$ python3 -q
>>> import numpy as np
>>> np.set_printoptions(suppress=True, linewidth=100)
>>> m1 = np.abs(np.array([[3, 3, 3, -3, -2, 3, -2],
...     [3, 0, -3, -1, 2, -2, 1],
...     [3, 0, 2, -2, -1, -1, 1],
...     [-2, 2, 3, -3, -2, 3, -3],
...     [1, 0, -2, -1, -2, 1, 0],
...     [1, -1, 3, 3, 1, 1, 3],
...     [2, 2, -2, 1, -2, -1, 1]])) + np.eye(7)
>>> m1 = m1 / m1.sum(axis=1, keepdims=True)
>>> print(m1.round(2))
[[0.2  0.15 0.15 0.15 0.1  0.15 0.1 ]
 [0.23 0.08 0.23 0.08 0.15 0.15 0.08]
 [0.27 0.   0.27 0.18 0.09 0.09 0.09]
 [0.11 0.11 0.16 0.21 0.11 0.16 0.16]
 [0.12 0.   0.25 0.12 0.38 0.12 0.  ]
 [0.07 0.07 0.21 0.21 0.07 0.14 0.21]
 [0.17 0.17 0.17 0.08 0.17 0.08 0.17]]
>>> C2 = m1.T @ m1
>>> print((m1 @ m1.T).shape)
(7, 7)
>>> print(np.allclose(C2, C2.T))
True
>>> print(C2.round(2))
[[0.23 0.09 0.25 0.16 0.17 0.15 0.12]
 [0.09 0.07 0.1  0.08 0.07 0.08 0.08]
 [0.25 0.1  0.31 0.21 0.23 0.18 0.16]
 [0.16 0.08 0.21 0.17 0.14 0.14 0.13]
 [0.17 0.07 0.23 0.14 0.23 0.13 0.09]
 [0.15 0.08 0.18 0.14 0.13 0.12 0.1 ]
 [0.12 0.08 0.16 0.13 0.09 0.1  0.12]]
>>> print(round(np.trace(C2), 2), np.round((m1 ** 2).sum(), 2))
1.26 1.26
>>> print(np.linalg.matrix_rank(C2))
7
>>> out = np.linalg.inv(m1)
>>> print(np.allclose(out, m1.T))
False
>>> print(np.round(np.linalg.det(m1) * out, 2) + 0)
[[0. 0. 0. 0. 0. 0. 0.]
 [0. 0. 0. 0. 0. 0. 0.]
 [0. 0. 0. 0. 0. 0. 0.]
 [0. 0. 0. 0. 0. 0. 0.]
 [0. 0. 0. 0. 0. 0. 0.]
 [0. 0. 0. 0. 0. 0. 0.]
 [0. 0. 0. 0. 0. 0. 0.]]
>>> print((np.abs(out) > 1e-9).astype(int))
[[1 1 1 1 1 1 1]
 [1 1 1 1 1 1 1]
 [1 1 1 1 1 1 1]
 [1 1 1 1 1 1 1]
 [1 1 1 1 1 1 1]
 [1 1 1 1 1 1 1]
 [1 1 1 1 1 1 1]]
>>> q, R = np.linalg.qr(m1)
>>> print(np.round(np.abs(np.diag(R)), 2))
[0.48 0.19 0.2  0.14 0.19 0.07 0.02]
>>> print(round(abs(R[0, 0]), 2), round(float(np.linalg.norm(m1[:, 0])), 2))
0.48 0.48
>>> print(np.allclose(R.T @ R, m1.T @ m1))
True
>>> print(R.round(2) + 0)
[[-0.48 -0.19 -0.52 -0.34 -0.36 -0.31 -0.26]
 [ 0.    0.19  0.    0.07  0.01  0.08  0.17]
 [ 0.    0.    0.2   0.17  0.21  0.12  0.11]
 [ 0.    0.    0.   -0.14  0.14 -0.03 -0.07]
 [ 0.    0.    0.    0.   -0.19 -0.02  0.1 ]
 [ 0.    0.    0.    0.    0.    0.07 -0.03]
 [ 0.    0.    0.    0.    0.    0.    0.02]]
>>> print(q.shape, R.shape)
(7, 7) (7, 7)
>>> E = np.load("mat.npy")
>>> print(E)
[[ 2.  1.  0.  1.  2.  2. -2. -1.  0.  1.  1.  3.]
 [ 2.  2.  1.  2.  0.  2.  1. -3. -1. -1.  2.  3.]
 [ 2.  0.  0.  0.  1.  2.  1.  2.  2.  2.  2.  0.]
 [ 1.  2.  1.  0.  2.  2.  3. -1.  0. -3.  3.  2.]
 [ 0.  2.  0.  0.  2.  1. -3.  0.  3.  2. -1.  3.]
 [ 1.  2.  2.  2.  1.  1.  1. -3.  1.  3.  0.  0.]
 [ 0.  0.  0.  0.  0.  0.  8.  9.  6.  4.  2.  3.]
 [ 0.  0.  0.  0.  0.  0.  0.  3.  1.  2.  2.  1.]
 [ 0.  0.  0.  0.  0.  0.  7.  2.  0.  8.  0.  9.]
 [ 0.  0.  0.  0.  0.  0.  5.  9.  2.  7.  8.  7.]
 [ 0.  0.  0.  0.  0.  0.  5.  7.  3.  4.  4.  4.]
 [ 0.  0.  0.  0.  0.  0.  1.  5.  7.  0.  1.  3.]]
>>> print(np.round(E @ np.linalg.pinv(E) @ E, 2) + 0)
[[ 2.  1.  0.  1.  2.  2. -2. -1.  0.  1.  1.  3.]
 [ 2.  2.  1.  2.  0.  2.  1. -3. -1. -1.  2.  3.]
 [ 2.  0.  0.  0.  1.  2.  1.  2.  2.  2.  2.  0.]
 [ 1.  2.  1.  0.  2.  2.  3. -1.  0. -3.  3.  2.]
 [ 0.  2.  0.  0.  2.  1. -3.  0.  3.  2. -1.  3.]
 [ 1.  2.  2.  2.  1.  1.  1. -3.  1.  3.  0.  0.]
 [ 0.  0.  0.  0.  0.  0.  8.  9.  6.  4.  2.  3.]
 [ 0.  0.  0.  0.  0.  0.  0.  3.  1.  2.  2.  1.]
 [ 0.  0.  0.  0.  0.  0.  7.  2.  0.  8.  0.  9.]
 [ 0.  0.  0.  0.  0.  0.  5.  9.  2.  7.  8.  7.]
 [ 0.  0.  0.  0.  0.  0.  5.  7.  3.  4.  4.  4.]
 [ 0.  0.  0.  0.  0.  0.  1.  5.  7.  0.  1.  3.]]
>>> print(np.abs(np.diag(np.linalg.qr(E)[1])) > 1e-9)
[ True  True  True  True  True False  True  True  True  True  True  True]
>>> print(round(np.trace(np.linalg.pinv(E) @ E), 2))
11.0
>>> left, sigma, Vh = np.linalg.svd(E)
>>> print(sigma.round(2) + 0)
[27.67 11.7   8.89  7.96  6.91  5.08  2.9   2.45  1.26  0.77  0.18  0.  ]
>>> out = left[:, :11] @ np.diag(sigma[:11]) @ Vh[:11]
>>> print(round(float(np.linalg.norm(E - out, 2)), 2), np.round(sigma[11], 2))
0.0 0.0
>>> print(np.linalg.matrix_rank(out))
11
>>> rng = np.random.default_rng(11501)
>>> idx = rng.permutation(12)
>>> print(idx)
[ 9  1 10  4  0  7  2  6  5  3  8 11]
>>> out = E[idx][:, idx]
>>> print(np.diag(out))
[7. 2. 4. 2. 2. 3. 0. 8. 1. 0. 0. 3.]
>>> print(out)
[[ 7.  0.  8.  0.  0.  9.  0.  5.  0.  0.  2.  7.]
 [-1.  2.  2.  0.  2. -3.  1.  1.  2.  2. -1.  3.]
 [ 4.  0.  4.  0.  0.  7.  0.  5.  0.  0.  3.  4.]
 [ 2.  2. -1.  2.  0.  0.  0. -3.  1.  0.  3.  3.]
 [ 1.  1.  1.  2.  2. -1.  0. -2.  2.  1.  0.  3.]
 [ 2.  0.  2.  0.  0.  3.  0.  0.  0.  0.  1.  1.]
 [ 2.  0.  2.  1.  2.  2.  0.  1.  2.  0.  2.  0.]
 [ 4.  0.  2.  0.  0.  9.  0.  8.  0.  0.  6.  3.]
 [ 3.  2.  0.  1.  1. -3.  2.  1.  1.  2.  1.  0.]
 [-3.  2.  3.  2.  1. -1.  1.  3.  2.  0.  0.  2.]
 [ 8.  0.  0.  0.  0.  2.  0.  7.  0.  0.  0.  9.]
 [ 0.  0.  1.  0.  0.  5.  0.  1.  0.  0.  7.  3.]]
>>> print(np.round(np.sort(np.abs(np.linalg.eigvals(out))), 2) + 0)
[ 0.    0.52  0.85  0.85  1.54  1.71  1.71  3.42  4.11  5.56  7.63 23.38]
>>> J = np.load("sample4.npy")
>>> print(J.round(2))
[[ 1.    0.    0.    0.    0.    0.    0.    0.    0.    0.    0.  ]
 [ 0.    1.    0.    0.    0.    0.    0.    0.    0.    0.    0.  ]
 [ 0.    0.    1.    0.    0.    0.    0.    0.    0.    0.    0.  ]
 [ 0.    0.    0.    1.    0.    0.    0.    0.    0.    0.    0.  ]
 [ 0.    0.    0.    0.    1.    0.    0.    0.    0.    0.    0.  ]
 [ 0.    0.    0.    0.    0.    0.97  0.    0.    0.   -0.26  0.  ]
 [ 0.    0.    0.    0.    0.    0.    1.    0.    0.    0.    0.  ]
 [ 0.    0.    0.    0.    0.    0.    0.    1.    0.    0.    0.  ]
 [ 0.    0.    0.    0.    0.    0.    0.    0.    1.    0.    0.  ]
 [ 0.    0.    0.    0.    0.    0.26  0.    0.    0.    0.97  0.  ]
 [ 0.    0.    0.    0.    0.    0.    0.    0.    0.    0.    1.  ]]
>>> x0 = np.array([-1, -2, 0, 2, 2, -1, 1, 1, 2, 0, 2])
>>> print(np.round(J.T @ (J @ x0), 2) + 0)
[-1. -2.  0.  2.  2. -1.  1.  1.  2.  0.  2.]
>>> print(11 - np.linalg.matrix_rank(J - np.eye(11), tol=1e-8))
9
>>> print([p for p in range(1, 25) if np.allclose(np.linalg.matrix_power(J, p), np.eye(11))])
[24]
>>> print(np.round(np.linalg.inv(J), 2))
[[ 1.    0.    0.    0.    0.    0.    0.    0.    0.    0.    0.  ]
 [ 0.    1.    0.    0.    0.    0.    0.    0.    0.    0.    0.  ]
 [ 0.    0.    1.    0.    0.    0.    0.    0.    0.    0.    0.  ]
 [ 0.    0.    0.    1.    0.    0.    0.    0.    0.    0.    0.  ]
 [ 0.    0.    0.    0.    1.    0.    0.    0.    0.    0.    0.  ]
 [ 0.    0.    0.    0.    0.    0.97  0.    0.    0.    0.26  0.  ]
 [ 0.    0.    0.    0.    0.    0.    1.    0.    0.    0.    0.  ]
 [ 0.    0.    0.    0.    0.    0.    0.    1.    0.    0.    0.  ]
 [ 0.    0.    0.    0.    0.    0.    0.    0.    1.    0.    0.  ]
 [ 0.    0.    0.    0.    0.   -0.26  0.    0.    0.    0.97  0.  ]
 [ 0.    0.    0.    0.    0.    0.    0.    0.    0.    0.    1.  ]]
>>> A = np.loadtxt("a.csv", delimiter=",")
>>> print(A)
[[-1.3   0.7   1.1  -0.1  -3.3   0.3   0.2 ]
 [ 0.1   0.6  -1.4   1.8   4.16  2.5   0.  ]
 [ 1.9   0.5  -0.3  -0.3   0.9  -0.3   0.6 ]
 [-1.    0.1   0.2  -1.3  -0.52  0.4   0.9 ]
 [-1.3   0.7   1.    1.6  -3.02  0.7  -2.  ]
 [-0.3  -1.8  -2.2   1.1   6.61 -1.3   1.  ]
 [ 0.8   0.5   1.   -1.   -2.95  0.    1.3 ]
 [ 0.9   0.5  -1.1   1.2   3.29 -0.8  -0.6 ]
 [ 1.9   1.6   0.6   0.1  -1.73 -1.4   0.4 ]
 [-0.2   0.2  -1.4   0.5   4.05 -1.4  -1.7 ]
 [ 0.9  -1.2   1.    0.2  -3.01  0.4  -0.8 ]
 [ 0.1   1.3  -0.4  -0.6   1.21  0.9   0.9 ]
 [ 1.4   2.1   0.6   0.3  -1.74  1.1  -0.2 ]
 [ 0.    0.1   0.8   1.3  -2.38  1.1   1.3 ]
 [-1.7  -1.1   0.2  -2.2  -0.61  0.   -0.5 ]
 [-0.1  -1.    0.3  -0.5  -0.98 -0.1   0.6 ]
 [-0.6  -2.9   0.4  -0.6  -1.11 -1.1  -0.9 ]
 [ 1.2  -0.3   1.6  -0.3  -4.79 -1.9  -0.7 ]
 [ 1.7   1.3  -0.3   0.7   0.9  -0.3   0.3 ]
 [ 0.9   1.   -0.9  -1.    2.76 -1.1   1.9 ]
 [-0.5   0.2   2.4  -2.1  -7.12  0.7   0.4 ]
 [-0.1  -0.6   1.1  -0.5  -3.36 -0.7   1.2 ]
 [-0.7   0.5  -2.3  -1.5   6.86 -1.8  -1.3 ]
 [ 0.3   0.7   1.2   0.2  -3.61  0.6   0.5 ]]
>>> idx = A[:, 3] > np.median(A[:, 3])
>>> f = A[idx].mean(axis=0) - A[~idx].mean(axis=0)
>>> print(np.round((((A - A.mean(axis=0)) @ f > 0) == idx).mean(), 2))
0.67
>>> print(np.argsort(-np.abs(f).round(6), kind="stable"))
[3 4 1 5 6 0 2]
>>> cen = A - A.mean(axis=0)
>>> vecs = np.linalg.svd(cen)[2][:6]
>>> out = cen - cen @ vecs.T @ vecs
>>> print(np.round(np.diag(vecs.T @ vecs), 2))
[1.  1.  0.1 1.  0.9 1.  1. ]
>>> print(np.linalg.norm(out, axis=1).round(6).argmax())
16
>>> print(round(np.linalg.norm(out) / np.linalg.norm(cen), 2))
0.0
>>> print(np.round((cen @ vecs.T).std(axis=0), 2))
[3.7  1.37 1.14 1.04 0.88 0.52]
>>> print(np.round(np.cov(cen @ vecs.T, rowvar=False), 2) + 0)
[[14.31  0.    0.    0.    0.    0.  ]
 [ 0.    1.97  0.    0.    0.    0.  ]
 [ 0.    0.    1.36  0.    0.    0.  ]
 [ 0.    0.    0.    1.12  0.    0.  ]
 [ 0.    0.    0.    0.    0.82  0.  ]
 [ 0.    0.    0.    0.    0.    0.29]]
>>> print(round(np.log10(np.linalg.cond(A))))
2
>>> print(np.linalg.cond(A) > 100)
True
>>> print(np.round(np.abs(np.linalg.svd(A)[2][-1]), 2) + 0)
[0.   0.   0.95 0.   0.32 0.   0.  ]
>>> print([round(float(x), 2) for x in np.linalg.svd(A, compute_uv=False)[:3]])
[18.26, 6.75, 5.78]
>>> print(np.linalg.matrix_rank(A, rtol=0.1))
6
>>> out = np.c_[A[:, :3] @ np.array([[0, 1, 2], [3, 2, 2], [3, 1, 2]]), np.array([0, 3, 2, 0, 1, 0, 1, 3, 2, 1, 0, 3, 0, 0, 1, 0, 0, 3, 0, 1, 2, 3, 3, 0])]
>>> print(out.round(2))
[[  5.4   1.2   1.    0. ]
 [ -2.4  -0.1  -1.4   3. ]
 [  0.6   2.6   4.2   2. ]
 [  0.9  -0.6  -1.4   0. ]
 [  5.1   1.1   0.8   1. ]
 [-12.   -6.1  -8.6   0. ]
 [  4.5   2.8   4.6   1. ]
 [ -1.8   0.8   0.6   3. ]
 [  6.6   5.7   8.2   2. ]
 [ -3.6  -1.2  -2.8   1. ]
 [ -0.6  -0.5   1.4   0. ]
 [  2.7   2.3   2.    3. ]
 [  8.1   6.2   8.2   0. ]
 [  2.7   1.    1.8   0. ]
 [ -2.7  -3.7  -5.2   1. ]
 [ -2.1  -1.8  -1.6   0. ]
 [ -7.5  -6.   -6.2   0. ]
 [  3.9   2.2   5.    3. ]
 [  3.    4.    5.4   0. ]
 [  0.3   2.    2.    1. ]
 [  7.8   2.3   4.2   2. ]
 [  1.5  -0.2   0.8   3. ]
 [ -5.4  -2.   -5.    3. ]
 [  5.7   2.9   4.4   0. ]]
>>> print(np.linalg.matrix_rank(out))
4
>>> cen = A - A.mean(axis=0)
>>> left, sigma, Vh = np.linalg.svd(cen, full_matrices=False)
>>> print(np.abs(Vh[0]).argmax())
4
>>> print(sigma.round(2))
[18.14  6.73  5.59  5.07  4.33  2.57  0.07]
>>> print(np.round(Vh[0] * np.sign(Vh[0, np.abs(Vh[0]).argmax()]), 2) + 0)
[ 0.    0.   -0.32  0.07  0.94 -0.08 -0.03]
>>> print(np.round(np.abs(Vh[-1]), 2) + 0)
[0.   0.   0.95 0.   0.32 0.   0.  ]
>>> print(np.searchsorted(np.cumsum(sigma ** 2) / (sigma ** 2).sum(), 0.9) + 1)
4
>>> print(np.round(sigma ** 2 / (sigma ** 2).sum(), 2) + 0)
[0.72 0.1  0.07 0.06 0.04 0.01 0.  ]
>>> X = np.cumsum(np.array([[3, 1, -4, -1],
...     [-2, 0, -2, -5],
...     [4, 3, 4, 4],
...     [0, -3, 4, 2],
...     [-4, -5, 4, -3],
...     [1, -5, -5, -4],
...     [-5, -2, 3, -5],
...     [-2, 5, -3, -3],
...     [-4, -1, -3, -3],
...     [-5, 3, 0, 0],
...     [-5, 0, -2, -2],
...     [4, -4, -5, 1],
...     [-4, -4, -5, 3],
...     [0, 2, -2, -4],
...     [-5, -2, -2, -3],
...     [-5, -4, 4, -5],
...     [5, -1, -2, 3]]), axis=0)
>>> print(X)
[[  3   1  -4  -1]
 [  1   1  -6  -6]
 [  5   4  -2  -2]
 [  5   1   2   0]
 [  1  -4   6  -3]
 [  2  -9   1  -7]
 [ -3 -11   4 -12]
 [ -5  -6   1 -15]
 [ -9  -7  -2 -18]
 [-14  -4  -2 -18]
 [-19  -4  -4 -20]
 [-15  -8  -9 -19]
 [-19 -12 -14 -16]
 [-19 -10 -16 -20]
 [-24 -12 -18 -23]
 [-29 -16 -14 -28]
 [-24 -17 -16 -25]]
>>> cent = X[[9, 7]].astype(float)
>>> for _ in range(6):
...     idx = np.linalg.norm(X[:, None] - cent, axis=-1).argmin(axis=1)
...     cent = np.array([X[idx == j].mean(axis=0) for j in range(2)])
... 
>>> print(idx)
[1 1 1 1 1 1 1 1 0 0 0 0 0 0 0 0 0]
>>> print(cent.round(2))
[[-19.11 -10.   -10.56 -20.78]
 [  1.12  -2.88   0.25  -5.75]]
>>> print(np.abs(cent[1] - cent[0]).argmax())
0
>>> print(np.round(cent[1] - cent[0], 2))
[20.24  7.12 10.81 15.03]
>>> print(np.bincount(idx))
[9 8]
>>> W0 = np.load("data.npy")
>>> print(W0)
[[-1.55 -1.02  4.2   0.24  0.11 -0.91 -1.04  1.67  0.61]
 [ 1.16 -0.68  2.42 -1.73  2.05 -0.9  -1.43  4.37  1.2 ]
 [ 2.54 -0.04 -1.52 -0.88  1.06  0.14  0.24  2.1   0.46]
 [ 1.51 -1.7   1.92  1.66 -0.69 -0.21  0.98  2.39  0.71]
 [ 2.29 -0.58  1.34 -2.05  2.4  -0.73 -1.19  4.92  1.29]
 [ 0.19 -1.12  3.1  -0.07  0.59 -0.75 -0.67  2.89  0.87]
 [ 4.43 -1.   -2.    0.68  0.16  0.47  1.74  2.94  0.67]
 [ 0.85  0.76 -2.16 -0.92  0.6   0.33  0.02 -0.34 -0.19]
 [ 2.44  0.78 -2.42 -2.37  2.1   0.1  -0.57  2.08  0.4 ]
 [-3.52 -1.88  6.28  2.74 -2.04 -0.92 -0.22 -0.24  0.24]]
>>> # null space of dimension 6
>>> def softmax(z):
...     e = np.exp(z - z.max(axis=-1, keepdims=True))
...     return e / e.sum(axis=-1, keepdims=True)
... 
>>> print(np.round(softmax(W0[6]), 2) + 0)
[0.73 0.   0.   0.02 0.01 0.01 0.05 0.16 0.02]
>>> print(np.round(softmax(W0[6] + -3), 2) + 0)
[0.73 0.   0.   0.02 0.01 0.01 0.05 0.16 0.02]
>>> att = W0 @ W0.T / np.sqrt(9)
>>> print(np.round(softmax(att), 2) + 0)
[[0.05 0.   0.   0.   0.   0.01 0.   0.   0.   0.94]
 [0.   0.34 0.   0.   0.65 0.   0.   0.   0.   0.  ]
 [0.   0.03 0.07 0.   0.22 0.   0.46 0.   0.21 0.  ]
 [0.03 0.07 0.   0.48 0.07 0.1  0.1  0.   0.   0.13]
 [0.   0.16 0.   0.   0.84 0.   0.   0.   0.   0.  ]
 [0.1  0.44 0.   0.01 0.25 0.12 0.   0.   0.   0.08]
 [0.   0.   0.   0.   0.   0.   0.99 0.   0.   0.  ]
 [0.   0.   0.12 0.   0.01 0.   0.11 0.19 0.55 0.  ]
 [0.   0.01 0.04 0.   0.18 0.   0.05 0.   0.72 0.  ]
 [0.   0.   0.   0.   0.   0.   0.   0.   0.   1.  ]]
>>> print(np.round(softmax(att)[6] @ W0, 2))
[ 4.41 -0.99 -1.99  0.66  0.17  0.46  1.72  2.94  0.67]
>>> print(np.round(softmax(att + np.triu(np.full(att.shape, -np.inf), 1)), 2) + 0)
[[1.   0.   0.   0.   0.   0.   0.   0.   0.   0.  ]
 [0.   1.   0.   0.   0.   0.   0.   0.   0.   0.  ]
 [0.   0.26 0.74 0.   0.   0.   0.   0.   0.   0.  ]
 [0.06 0.11 0.01 0.82 0.   0.   0.   0.   0.   0.  ]
 [0.   0.16 0.   0.   0.84 0.   0.   0.   0.   0.  ]
 [0.11 0.47 0.   0.01 0.27 0.14 0.   0.   0.   0.  ]
 [0.   0.   0.   0.   0.   0.   0.99 0.   0.   0.  ]
 [0.   0.01 0.27 0.   0.03 0.   0.25 0.43 0.   0.  ]
 [0.   0.01 0.04 0.   0.18 0.   0.05 0.   0.72 0.  ]
 [0.   0.   0.   0.   0.   0.   0.   0.   0.   1.  ]]
>>> print(softmax(att).round(6).argmax(axis=1))
[9 4 6 3 4 1 6 8 8 9]
